>>> import numpy as np
>>> np.set_printoptions(suppress=True, linewidth=200)
>>> rnd = lambda a: np.round(a, 1) + 0
>>> E = np.load("data.npy")
>>> E
array([[ 1,  0],
       [-3,  3]])
>>> rnd(np.linalg.det(2 * E)), rnd(np.linalg.det(E))
(np.float64(12.0), np.float64(3.0))
>>> rnd(np.linalg.eigvals(E).sum().real)
np.float64(4.0)
>>> rnd(np.linalg.eigvals(E))
array([3., 1.])
>>> np.poly(E)
array([ 1., -4.,  3.])
>>> rnd(np.sort(np.linalg.eigvals(E)))
array([1., 3.])
>>> np.linalg.matrix_power(E - np.diag(np.diag(E)), 2)
array([[0, 0],
       [0, 0]])
>>> mat = np.loadtxt("x.csv", delimiter=",")
>>> mat
array([[ 0.,  0.,  0.,  1.],
       [ 0.,  0.,  0.,  2.],
       [ 0.,  0.,  0., -2.],
       [ 1.,  2., -2.,  0.]])
>>> rnd(np.linalg.det(mat[::-1]))
np.float64(0.0)
>>> rnd(np.linalg.det(mat.T))
np.float64(0.0)
>>> rnd(np.linalg.eigvals(mat).sum().real)
np.float64(0.0)
>>> rnd(np.linalg.eigvals(mat))
array([-3.,  0.,  3.,  0.])
>>> np.einsum("ij,ji->", mat, mat)
np.float64(18.0)
>>> th = np.radians(135)
>>> r_ = np.eye(4)
>>> r_[0, 0] = r_[3, 3] = np.cos(th)
>>> r_[0, 3], r_[3, 0] = -np.sin(th), np.sin(th)
>>> rnd(r_)
array([[-0.7,  0. ,  0. , -0.7],
       [ 0. ,  1. ,  0. ,  0. ],
       [ 0. ,  0. ,  1. ,  0. ],
       [ 0.7,  0. ,  0. , -0.7]])
>>> A2 = mat @ r_.T
>>> rnd(A2)
array([[-0.7,  0. ,  0. , -0.7],
       [-1.4,  0. ,  0. , -1.4],
       [ 1.4,  0. ,  0. ,  1.4],
       [-0.7,  2. , -2. ,  0.7]])
>>> np.allclose(mat @ mat.T, A2 @ A2.T)
True
>>> np.allclose(np.linalg.norm(mat, axis=1), np.linalg.norm(A2, axis=1))
True
>>> rnd(np.linalg.svd(mat, compute_uv=False)), rnd(np.linalg.svd(A2, compute_uv=False))
(array([3., 3., 0., 0.]), array([3., 3., 0., 0.]))
>>> r0 = np.array([2, 1, 2, 2]) + 0.5
>>> K = np.eye(4) - 2 * np.outer(r0, r0) / (r0 @ r0)
>>> rnd(K)
array([[ 0.4, -0.4, -0.6, -0.6],
       [-0.4,  0.8, -0.4, -0.4],
       [-0.6, -0.4,  0.4, -0.6],
       [-0.6, -0.4, -0.6,  0.4]])
>>> q, r_ = np.linalg.qr(K)
>>> rnd(q)
array([[-0.4,  0.4,  0.6,  0.6],
       [ 0.4, -0.8,  0.4,  0.4],
       [ 0.6,  0.4, -0.4,  0.6],
       [ 0.6,  0.4,  0.6, -0.4]])
>>> np.trace(q @ q.T)
np.float64(4.0)
>>> rnd(q.T @ q)
array([[1., 0., 0., 0.],
       [0., 1., 0., 0.],
       [0., 0., 1., 0.],
       [0., 0., 0., 1.]])
>>> q.shape, r_.shape
((4, 4), (4, 4))
>>> abs(r_[0, 0]), rnd(np.linalg.norm(K[:, 0]))
(np.float64(1.0), np.float64(1.0))
>>> np.allclose(r_.T @ r_, K.T @ K)
True
